% python3 -q
>>> import numpy as np
>>> import numpy.linalg as la
>>> np.set_printoptions(precision=2, suppress=True, linewidth=140, floatmode="fixed")
>>> rd = lambda a: np.round(a, 2) + 0
>>> W0 = np.load("sample17.npy")
>>> rd(W0)
array([[0.50, 0.17, 0.00, 0.33],
       [0.00, 0.75, 0.00, 0.25],
       [0.29, 0.29, 0.29, 0.14],
       [0.40, 0.00, 0.20, 0.40]])
>>> rng = np.random.default_rng(783)
>>> z = rng.permutation(4)
>>> z
array([2, 0, 3, 1])
>>> out = W0[z][:, z]
>>> rd(np.sort(np.abs(la.eigvals(out))))
array([0.21, 0.21, 0.59, 1.00])
>>> rd(np.diag(out))
array([0.29, 0.50, 0.40, 0.75])
>>> rd(la.det(out)), rd(la.det(W0[z]))
(np.float64(0.03), np.float64(-0.03))
>>> X = np.array([[0, -7, -6, -2, -2, -5, 6, 2],
...     [7, 0, -2, -2, -2, 2, 0, -1],
...     [6, 2, 0, -7, 3, -2, -6, 0],
...     [2, 2, 7, 0, -2, 0, -4, -2],
...     [2, 2, -3, 2, 0, 0, 0, 4],
...     [5, -2, 2, 0, 0, 0, 0, 6],
...     [-6, 0, 6, 4, 0, 0, 0, 0],
...     [-2, 1, 0, 2, -4, -6, 0, 0]])
>>> q, evecs = la.qr(X[:, :5])[0], la.qr(X[:, 5:])[0]
>>> sig = la.svd(q.T @ evecs, compute_uv=False)
>>> rd(sig)
array([1.00, 1.00, 0.32])
>>> (sig > 0.9).sum()
np.int64(2)
>>> x = np.array([-2, 5, -5, -4, 1, 4, 0, -5])
>>> rhs = X @ x
>>> coef, lr = np.zeros(8), 1 / la.norm(X, 2) ** 2
>>> for i in range(5):
...     coef -= lr * X.T @ (X @ coef - rhs)
...     if i % 1 == 0: print(i, round(la.norm(X @ coef - rhs), 2))
... 
0 58.12
1 41.76
2 30.15
3 21.91
4 16.04
>>> rd(la.cond(X))
np.float64(131.29)
>>> rd(la.norm(X, axis=1))
array([12.57,  8.12, 11.75,  9.00,  6.08,  8.31,  9.38,  7.81])
>>> rd(la.norm(X, axis=0))
array([12.57,  8.12, 11.75,  9.00,  6.08,  8.31,  9.38,  7.81])
>>> rd(la.norm(X, 1)), rd(la.norm(X, np.inf))
(np.float64(30.0), np.float64(30.0))
>>> rd(la.norm(X, "nuc"))
np.float64(60.5)
>>> rd(la.norm(X) ** 2 / la.norm(X, 2) ** 2)
np.float64(2.91)
>>> arr = (rng.random((3, 3)) < 0.3) + np.eye(3)
>>> arr /= arr.sum(axis=1, keepdims=True)
>>> rd(arr)
array([[1.00, 0.00, 0.00],
       [0.33, 0.33, 0.33],
       [0.00, 0.50, 0.50]])
>>> x = np.array([-1, -1, -2])
>>> h = np.maximum(arr @ x, 0)
>>> arr.T @ h
array([0.00, 0.00, 0.00])
>>> np.flatnonzero(h > 1e-9)
array([], dtype=int64)
>>> arr * (h > 1e-9)[:, None]
array([[0.00, 0.00, 0.00],
       [0.00, 0.00, 0.00],
       [0.00, 0.00, 0.00]])
>>> left, sig, vt = la.svd(arr)
>>> np.argmax(sig[:-1] / (sig[1:] + 1e-6)) + 1
np.int64(2)
>>> rd(sig)
array([1.08, 0.82, 0.00])
>>> out = left[:, :2] @ np.diag(sig[:2]) @ vt[:2]
>>> rd(out)
array([[1.00, 0.00, 0.00],
       [0.33, 0.33, 0.33],
       [0.00, 0.50, 0.50]])
>>> rd(np.abs(arr - out).max())
np.float64(0.0)
>>> la.matrix_rank(arr, rtol=0.05)
np.int64(2)
>>> rd(la.norm(arr - out, 2)), rd(sig[2])
(np.float64(0.0), np.float64(0.0))
>>> rd(la.norm(arr - out) / la.norm(arr))
np.float64(0.0)
>>> r = la.matrix_rank(arr)
>>> r
np.int64(2)
>>> ns = la.svd(arr)[2][r:].T
>>> rd(ns[:, 0] / ns[np.abs(ns[:, 0]).round(6).argmax(), 0])
array([ 0.00,  1.00, -1.00])
>>> data = np.load("data.npy")
>>> data
array([[-4,  4,  4, -4,  4,  4],
       [ 4, -4,  4,  4, -4,  4],
       [ 4,  4, -4,  4,  4, -4],
       [-4,  4,  4, -4,  4,  4],
       [ 4, -4,  4,  4, -4,  4],
       [ 4,  4, -4,  4,  4, -4]])
>>> z = rng.permutation(6)
>>> z
array([4, 0, 5, 3, 1, 2])
>>> out = data[z][:, z]
>>> out
array([[-4,  4,  4,  4, -4,  4],
       [ 4, -4,  4, -4,  4,  4],
       [ 4,  4, -4,  4,  4, -4],
       [ 4, -4,  4, -4,  4,  4],
       [-4,  4,  4,  4, -4,  4],
       [ 4,  4, -4,  4,  4, -4]])
>>> np.trace(out)
np.int64(-24)
>>> np.allclose(out, data)
False
>>> feats = np.load("m.npy")
>>> feats
array([[1.00, 0.00, 0.00],
       [0.00, 1.00, 0.00],
       [0.00, 0.50, 0.50]])
>>> x = np.array([0, 2, 2])
>>> rhs = feats @ x
>>> coef, lr = np.zeros(3), 1 / la.norm(feats, 2) ** 2
>>> for i in range(8):
...     coef -= lr * feats.T @ (feats @ coef - rhs)
...     if i % 2 == 0: print(i, round(la.norm(feats @ coef - rhs), 2))
... 
0 0.56
2 0.4
4 0.3
6 0.22
>>> rd(la.cond(feats))
np.float64(2.62)
>>> rd(coef)
array([0.00, 2.10, 1.59])
>>> rd(la.matrix_power(feats, 2))
array([[1.00, 0.00, 0.00],
       [0.00, 1.00, 0.00],
       [0.00, 0.75, 0.25]])
>>> p = np.eye(3)[0]
>>> for _ in range(6):
...     p = p @ feats
...     print(p.round(2))
... 
[1.00 0.00 0.00]
[1.00 0.00 0.00]
[1.00 0.00 0.00]
[1.00 0.00 0.00]
[1.00 0.00 0.00]
[1.00 0.00 0.00]
>>> rd(np.sort(la.eigvals(feats)))
array([0.50, 1.00, 1.00])
>>> feats @ feats
array([[1.00, 0.00, 0.00],
       [0.00, 1.00, 0.00],
       [0.00, 0.75, 0.25]])
>>> rd(la.det(feats))
np.float64(0.5)
>>> rd(la.matrix_power(feats, 2))
array([[1.00, 0.00, 0.00],
       [0.00, 1.00, 0.00],
       [0.00, 0.75, 0.25]])
>>> (feats + feats.T) / 2
array([[1.00, 0.00, 0.00],
       [0.00, 1.00, 0.25],
       [0.00, 0.25, 0.50]])
>>> la.determinant(feats)
Traceback (most recent call last):
  File "<python-input-73>", line 1, in <module>
    la.determinant(feats)
    ^^^^^^^^^^^^^^
AttributeError: module 'numpy.linalg' has no attribute 'determinant'
>>> feats @ feats
array([[1.00, 0.00, 0.00],
       [0.00, 1.00, 0.00],
       [0.00, 0.75, 0.25]])
>>> assert feats == feats.T
Traceback (most recent call last):
  File "<python-input-75>", line 1, in <module>
    assert feats == feats.T
           ^^^^^^^^^^^^^^^^
ValueError: The truth value of an array with more than one element is ambiguous. Use a.any() or a.all()
>>> np.allclose(feats @ feats.T, feats.T @ feats)
False
>>> A = np.load("x.npy")
>>> A
array([[ 0,  2,  4],
       [ 1,  2,  7],
       [ 1,  2,  7],
       [ 2,  2, 10],
       [ 0,  2,  1],
       [ 0,  2,  1],
       [ 0,  2,  1],
       [ 0,  2,  1],
       [ 2,  2, 10],
       [ 0,  2,  0],
       [ 0,  2,  4],
       [ 0,  2,  4],
       [ 0,  2,  0],
       [ 0,  2,  0],
       [ 0,  2,  0],
       [ 1,  2,  7]])
>>> x = np.array([1, 3, -9])
>>> rhs = A @ x
>>> rhs
array([-30, -56, -56, -82,  -3,  -3,  -3,  -3, -82,   6, -30, -30,   6,   6,   6, -56])
>>> rd(la.pinv(A) @ A)
array([[1.00, 0.00, 0.00],
       [0.00, 1.00, 0.00],
       [0.00, 0.00, 1.00]])
>>> rd(la.solve(A.T @ A, A.T @ rhs))
array([ 1.00,  3.00, -9.00])
>>> rhs = rhs + 0.3 * rng.normal(size=16)
>>> rd(rhs)
array([-30.17, -55.61, -56.09, -81.81,  -2.90,  -2.98,  -3.45,  -2.72, -82.03,   5.78, -29.74, -29.75,   6.08,   6.00,   5.53, -55.78])
>>> coef, *_ = la.lstsq(A, rhs)
>>> coef.round()
array([ 1.00,  3.00, -9.00])
>>> rd(la.norm(rhs - A @ coef))
np.float64(0.87)
>>> [round(float(la.norm(la.solve(A.T @ A + lam * np.eye(3), A.T @ rhs))), 2) for lam in (0, 1, 10, 100)]
[9.44, 9.06, 8.25, 6.22]
